In [1]: import numpy as np

In [2]: from numpy import linalg as LA

In [3]: np.set_printoptions(precision=2, suppress=True, linewidth=120)

In [4]: rd = lambda a: np.round(a, 2) + 0

In [5]: E = np.load("layer12.npy")

In [6]: E
Out[6]: 
array([[-0.01, -0.1 ,  0.04,  0.02],
       [ 0.09,  0.9 , -0.36, -0.18],
       [-0.19, -1.9 ,  0.76,  0.38],
       [-0.06, -0.6 ,  0.24,  0.12],
       [ 0.12,  1.2 , -0.48, -0.24],
       [-0.01, -0.1 ,  0.04,  0.02]])

In [7]: # looks like rank 1

In [8]: A2 = np.array([[2, 0], [0, 3], [3, 0], [-3, -2]])

In [9]: LA.matrix_rank(np.vstack([E, A2.T]))
Out[9]: np.int64(3)

In [10]: rd(np.einsum("ij,ij->i", E, E))
Out[10]: array([0.01, 0.98, 4.37, 0.44, 1.74, 0.01])

In [11]: rd(np.einsum("ik,kj->ji", E, A2))
Out[11]: 
array([[ 0.04, -0.36,  0.76,  0.24, -0.48,  0.04],
       [-0.34,  3.06, -6.46, -2.04,  4.08, -0.34]])

In [12]: np.vstack([E, A2.T]).shape
Out[12]: (8, 4)

In [13]: A = np.array([[2.0, 1.0, 0.0, 0.0, 0.0],
    ...:     [0.0, 2.0, 1.0, 0.0, 0.0],
    ...:     [0.0, 0.0, 2.0, 1.0, 0.0],
    ...:     [0.0, 0.0, 0.0, 2.0, 1.0],
    ...:     [0.0, 0.0, 0.0, 0.0, 2.0]])

In [14]: # triangular, det is the product of the diagonal

In [15]: A @ A
Out[15]: 
array([[4., 4., 1., 0., 0.],
       [0., 4., 4., 1., 0.],
       [0., 0., 4., 4., 1.],
       [0., 0., 0., 4., 4.],
       [0., 0., 0., 0., 4.]])

In [16]: rd(np.sort(LA.eigvals(A)))
Out[16]: array([2., 2., 2., 2., 2.])

In [17]: vec = np.array([2, 5, 1, 3, 2])

In [18]: target = A @ vec

In [19]: target
Out[19]: array([ 9., 11.,  5.,  8.,  4.])

In [20]: rd(LA.solve(A, target + A[:, 1]))
Out[20]: array([2., 6., 1., 3., 2.])

In [21]: rd(LA.solve(A.T, A[2]))
Out[21]: array([0., 0., 1., 0., 0.])

In [22]: rd(LA.solve(A, A[:, 4]))
Out[22]: array([0., 0., 0., 0., 1.])

In [23]: vec = np.array([4, 4, 4, -5, -5])

In [24]: (A @ vec).argmax()
Out[24]: np.int64(0)

In [25]: A @ vec
Out[25]: array([ 12.,  12.,   3., -15., -10.])

In [26]: A * vec
Out[26]: 
array([[  8.,   4.,   0.,  -0.,  -0.],
       [  0.,   8.,   4.,  -0.,  -0.],
       [  0.,   0.,   8.,  -5.,  -0.],
       [  0.,   0.,   0., -10.,  -5.],
       [  0.,   0.,   0.,  -0., -10.]])

In [27]: A @ (2 * vec)
Out[27]: array([ 24.,  24.,   6., -30., -20.])

In [28]: rng = np.random.default_rng(12609)

In [29]: labels = rng.permutation(5)

In [30]: labels
Out[30]: array([4, 2, 0, 3, 1])

In [31]: A2 = A[labels][:, labels]

In [32]: rd(np.sort(np.abs(LA.eigvals(A2))))
Out[32]: array([2., 2., 2., 2., 2.])

In [33]: np.diag(A2)
Out[33]: array([2., 2., 2., 2., 2.])

In [34]: A2
Out[34]: 
array([[2., 0., 0., 0., 0.],
       [0., 2., 0., 1., 0.],
       [0., 0., 2., 0., 1.],
       [1., 0., 0., 2., 0.],
       [0., 1., 0., 0., 2.]])

In [35]: evals, evecs = LA.eig(A)

In [36]: rd(np.sort(LA.eigvals(LA.inv(A))))
Out[36]: array([0.5, 0.5, 0.5, 0.5, 0.5])

In [37]: np.prod(evals)
Out[37]: np.float64(32.0)

In [38]: evals
Out[38]: array([2., 2., 2., 2., 2.])

In [39]: rd(np.sort(LA.eigvals(A @ A)))
Out[39]: array([4., 4., 4., 4., 4.])

In [40]: A2 = np.array([[-3]])

In [41]: K = np.block([[np.zeros((1, 1)), A2], [A2.T, np.zeros((1, 1))]])

In [42]: K
Out[42]: 
array([[ 0., -3.],
       [-3.,  0.]])

In [43]: A2 = K / LA.norm(K, axis=1, keepdims=True)

In [44]: C2 = A2 @ A2.T

In [45]: C2
Out[45]: 
array([[1., 0.],
       [0., 1.]])

In [46]: rd(LA.norm(A2, axis=1))
Out[46]: array([1., 1.])

In [47]: (np.abs(C2) > 0.9).astype(int)
Out[47]: 
array([[1, 0],
       [0, 1]])

In [48]: (C2 - 2 * np.eye(2)).round(6).argmax(axis=1)
Out[48]: array([1, 0])

In [49]: vec = np.array([-2, -1])

In [50]: target = K @ vec

In [51]: beta, lr = np.zeros(2), 1 / LA.norm(K, 2) ** 2

In [52]: for i in range(10):
    ...:     beta -= lr * K.T @ (K @ beta - target)
    ...:     if i % 2 == 0: print(i, round(LA.norm(K @ beta - target), 2))
    ...: 
0 0.0
2 0.0
4 0.0
6 0.0
8 0.0

In [53]: rd(LA.cond(K))
Out[53]: np.float64(1.0)

In [54]: evals, evecs = LA.eig(K)

In [55]: rd(np.sort(LA.eigvals(K.T)))
Out[55]: array([-3.,  3.])

In [56]: rd(np.sort(LA.eigvals(LA.inv(K))))
Out[56]: array([-0.33,  0.33])

In [57]: rd(np.sort(LA.eigvals(K @ K)))
Out[57]: array([9., 9.])

In [58]: rd(evals)
Out[58]: array([ 3., -3.])

In [59]: A2 = np.array([[3, 1], [1, 3]])

In [60]: np.einsum("ij->j", K)
Out[60]: array([-3., -3.])

In [61]: A2.T @ K.T
Out[61]: 
array([[-3., -9.],
       [-9., -3.]])

In [62]: K @ A2
Out[62]: 
array([[-3., -9.],
       [-9., -3.]])

In [63]: np.einsum("ij,ij->i", K, K)
Out[63]: array([9., 9.])

In [64]: np.einsum("ik,kj->ji", K, A2)
Out[64]: 
array([[-3., -9.],
       [-9., -3.]])

In [65]: O, evecs = LA.qr(K[:, :1])[0], LA.qr(K[:, 1:])[0]

In [66]: sig = LA.svd(O.T @ evecs, compute_uv=False)

In [67]: rd(LA.norm(O @ O.T - evecs @ evecs.T, 2))
Out[67]: np.float64(1.0)

In [68]: (sig > 0.9).sum()
Out[68]: np.int64(0)

In [69]: M = np.loadtxt("case0.csv", delimiter=",")

In [70]: M
Out[70]: 
array([[-0.55,  0.1 , -0.64],
       [ 1.7 ,  0.  ,  0.19],
       [-0.84, -0.19, -0.42],
       [-1.6 ,  0.02,  0.59],
       [-1.89,  0.  , -0.71],
       [ 3.27,  0.11, -0.42],
       [ 1.68,  0.04, -0.69],
       [-2.9 , -0.21, -0.47],
       [ 1.5 , -0.08, -0.27],
       [-2.42,  0.04, -0.74],
       [ 2.89,  0.01, -1.28],
       [-0.18,  0.12,  0.11],
       [ 1.96, -0.02,  0.55],
       [ 2.42,  0.31,  1.43],
       [-3.96, -0.08, -0.27],
       [ 6.48,  0.08, -0.79],
       [ 2.52,  0.16,  0.03],
       [-0.22, -0.08,  0.67],
       [-3.47,  0.13,  0.59],
       [ 4.2 ,  0.15, -1.02],
       [ 3.59,  0.09,  0.25],
       [ 1.92,  0.1 ,  0.88],
       [-0.8 , -0.21, -0.2 ],
       [ 1.01, -0.03, -0.31],
       [ 0.11,  0.24,  0.72],
       [-1.1 ,  0.05,  0.01],
       [ 0.82,  0.09, -0.44],
       [-3.55, -0.01, -0.53],
       [-0.43, -0.02,  0.45],
       [ 1.19,  0.2 , -0.39]])

In [71]: A2 = M / np.sqrt((M ** 2).mean(axis=1, keepdims=True))

In [72]: LA.matrix_rank(M - M.mean(axis=1, keepdims=True))
Out[72]: np.int64(2)

In [73]: Xc = M - M.mean(axis=0)

In [74]: U, sig, Vh = LA.svd(Xc, full_matrices=False)

In [75]: np.searchsorted(np.cumsum(sig ** 2) / (sig ** 2).sum(), 0.9) + 1
Out[75]: np.int64(1)

In [76]: rd(Xc.mean(axis=0))
Out[76]: array([0., 0., 0.])

In [77]: rd((sig ** 2).sum() ** 2 / (sig ** 4).sum())
Out[77]: np.float64(1.13)

In [78]: rd(Vh[0] * np.sign(Vh[0, np.abs(Vh[0]).argmax()]))
Out[78]: array([ 1.  ,  0.02, -0.02])

In [79]: C2 = np.cov(M, rowvar=False)

In [80]: rd(np.corrcoef(M.T))
Out[80]: 
array([[ 1.  ,  0.4 , -0.07],
       [ 0.4 ,  1.  ,  0.29],
       [-0.07,  0.29,  1.  ]])

In [81]: rd(np.corrcoef(M[:, 0], M[:, 2])[0, 1])
Out[81]: np.float64(-0.07)

In [82]: np.argsort(-M.std(axis=0).round(6), kind="stable")
Out[82]: array([0, 2, 1])

In [83]: rd(np.polyfit(M[:, 0], M[:, 2], 1))
Out[83]: array([-0.02, -0.1 ])

In [84]: C2.shape
Out[84]: (3, 3)

In [85]: rd(M.std(axis=0))
Out[85]: array([2.45, 0.12, 0.62])

In [86]: rd(C2)
Out[86]: 
array([[ 6.22,  0.12, -0.11],
       [ 0.12,  0.02,  0.02],
       [-0.11,  0.02,  0.4 ]])
